% python3 -q
>>> import numpy as np
>>> from numpy import linalg as LA
>>> np.set_printoptions(precision=2, suppress=True, linewidth=100, legacy="1.25")
>>> X = np.loadtxt("w.csv", delimiter=",")
>>> print(X)
[[ 5.  6.  7.]
 [ 8.  9. 10.]
 [11. 12. 13.]
 [14. 15. 16.]
 [17. 18. 19.]
 [20. 21. 22.]
 [23. 24. 25.]
 [26. 27. 28.]
 [29. 30. 31.]
 [32. 33. 34.]]
>>> U, sv, VT = LA.svd(X)
>>> print(sv.round(2) + 0)
[116.84   1.81   0.  ]
>>> print(np.argmax(sv[:-1] / (sv[1:] + 1e-6)) + 1)
2
>>> other = U[:, :2] @ np.diag(sv[:2]) @ VT[:2]
>>> print(LA.matrix_rank(X, rtol=0.05))
1
>>> print(LA.matrix_rank(other))
2
>>> print(np.round(np.abs(X - other).max(), 2))
0.0
>>> W0 = np.loadtxt("run8.csv", delimiter=",")
>>> print(W0)
[[0. 0. 3. 0. 0.]
 [0. 0. 0. 0. 0.]
 [0. 0. 0. 1. 0.]
 [2. 0. 0. 2. 1.]
 [0. 0. 0. 0. 1.]
 [0. 0. 0. 0. 1.]
 [0. 0. 0. 3. 0.]]
>>> # looks like rank 4
>>> rank = LA.matrix_rank(W0)
>>> print(rank)
4
>>> ns = LA.svd(W0)[2][rank:].T
>>> print([int(LA.matrix_rank(np.delete(W0, i, axis=0))) for i in range(7)])
[3, 4, 4, 3, 4, 4, 4]
>>> print([int(LA.matrix_rank(W0[:i])) for i in range(1, len(W0) + 1)])
[1, 1, 2, 3, 4, 4, 4]
>>> print(np.round(ns @ ns.T, 2) + 0)
[[0. 0. 0. 0. 0.]
 [0. 1. 0. 0. 0.]
 [0. 0. 0. 0. 0.]
 [0. 0. 0. 0. 0.]
 [0. 0. 0. 0. 0.]]
>>> print(round(float(LA.norm(W0, 2)), 2))
3.99
>>> print(round(LA.norm(W0, 1), 2), np.round(LA.norm(W0, np.inf), 2))
6.0 5.0
>>> print(W0[2] @ W0[5])
0.0
>>> print(LA.norm(W0, axis=1))
[3. 0. 1. 3. 1. 1. 3.]
>>> print(LA.norm(W0, axis=0))
[2.   0.   3.   3.74 1.73]
>>> feats = np.load("sample6.npy")
>>> print(feats)
[[0.5  0.   0.   0.25 0.   0.25 0.   0.  ]
 [0.33 0.33 0.   0.   0.33 0.   0.   0.  ]
 [0.   0.   0.67 0.   0.   0.   0.   0.33]
 [0.   0.   0.25 0.5  0.   0.   0.25 0.  ]
 [0.   0.   0.25 0.   0.25 0.25 0.   0.25]
 [0.   0.   0.33 0.   0.   0.67 0.   0.  ]
 [0.   0.   0.2  0.   0.2  0.2  0.4  0.  ]
 [0.   0.25 0.25 0.   0.25 0.   0.   0.25]]
>>> # a transition matrix
>>> print(feats.ravel(order="F"))
[0.5  0.33 0.   0.   0.   0.   0.   0.   0.   0.33 0.   0.   0.   0.   0.   0.25 0.   0.   0.67
 0.25 0.25 0.33 0.2  0.25 0.25 0.   0.   0.5  0.   0.   0.   0.   0.   0.33 0.   0.   0.25 0.
 0.2  0.25 0.25 0.   0.   0.   0.25 0.67 0.2  0.   0.   0.   0.   0.25 0.   0.   0.4  0.   0.
 0.   0.33 0.   0.25 0.   0.   0.25]
>>> feats.reshape(8, 9)
Traceback (most recent call last):
  File "<python-input-30>", line 1, in <module>
    feats.reshape(8, 9)
    ~~~~~~~~~~~~~^^^^^^
ValueError: cannot reshape array of size 64 into shape (8,9)
>>> T = feats.reshape(8, 2, -1)
>>> print(np.einsum("ihd,jhd->hij", T, T).shape)
(2, 8, 8)
>>> print(np.swapaxes(T, 1, 2)[6])
[[0.  0.2]
 [0.  0.2]
 [0.2 0.4]
 [0.  0. ]]
>>> print(T.transpose(1, 0, 2))
[[[0.5  0.   0.   0.25]
  [0.33 0.33 0.   0.  ]
  [0.   0.   0.67 0.  ]
  [0.   0.   0.25 0.5 ]
  [0.   0.   0.25 0.  ]
  [0.   0.   0.33 0.  ]
  [0.   0.   0.2  0.  ]
  [0.   0.25 0.25 0.  ]]

 [[0.   0.25 0.   0.  ]
  [0.33 0.   0.   0.  ]
  [0.   0.   0.   0.33]
  [0.   0.   0.25 0.  ]
  [0.25 0.25 0.   0.25]
  [0.   0.67 0.   0.  ]
  [0.2  0.2  0.4  0.  ]
  [0.25 0.   0.   0.25]]]
>>> print(T.shape)
(8, 2, 4)
>>> print(T[:, 0])
[[0.5  0.   0.   0.25]
 [0.33 0.33 0.   0.  ]
 [0.   0.   0.67 0.  ]
 [0.   0.   0.25 0.5 ]
 [0.   0.   0.25 0.  ]
 [0.   0.   0.33 0.  ]
 [0.   0.   0.2  0.  ]
 [0.   0.25 0.25 0.  ]]
>>> rng = np.random.default_rng(783310)
>>> idx = rng.permutation(8)
>>> print(idx)
[1 0 6 3 4 2 7 5]
>>> other = feats[idx][:, idx]
>>> print(np.allclose(other, feats))
False
>>> print(other)
[[0.33 0.33 0.   0.   0.33 0.   0.   0.  ]
 [0.   0.5  0.   0.25 0.   0.   0.   0.25]
 [0.   0.   0.4  0.   0.2  0.2  0.   0.2 ]
 [0.   0.   0.25 0.5  0.   0.25 0.   0.  ]
 [0.   0.   0.   0.   0.25 0.25 0.25 0.25]
 [0.   0.   0.   0.   0.   0.67 0.33 0.  ]
 [0.25 0.   0.   0.   0.25 0.25 0.25 0.  ]
 [0.   0.   0.   0.   0.   0.33 0.   0.67]]
>>> print(np.diag(other))
[0.33 0.5  0.4  0.5  0.25 0.67 0.25 0.67]
>>> print(np.round(np.trace(other), 2))
3.57
>>> print(np.round(LA.norm(other) ** 2 / LA.norm(other, 2) ** 2, 2))
2.33
>>> print(LA.norm(other, axis=1))
[0.58 0.61 0.53 0.61 0.5  0.75 0.5  0.75]
>>> print(round(LA.norm(other, 2), 2))
1.13
>>> print(round(float(LA.norm(other, 1)), 2), round(float(LA.norm(other, np.inf)), 2))
1.95 1.0
>>> print(round(other[4] @ other[0], 2))
0.08
>>> print(round(LA.norm(other[4] - other[0]), 2))
0.65
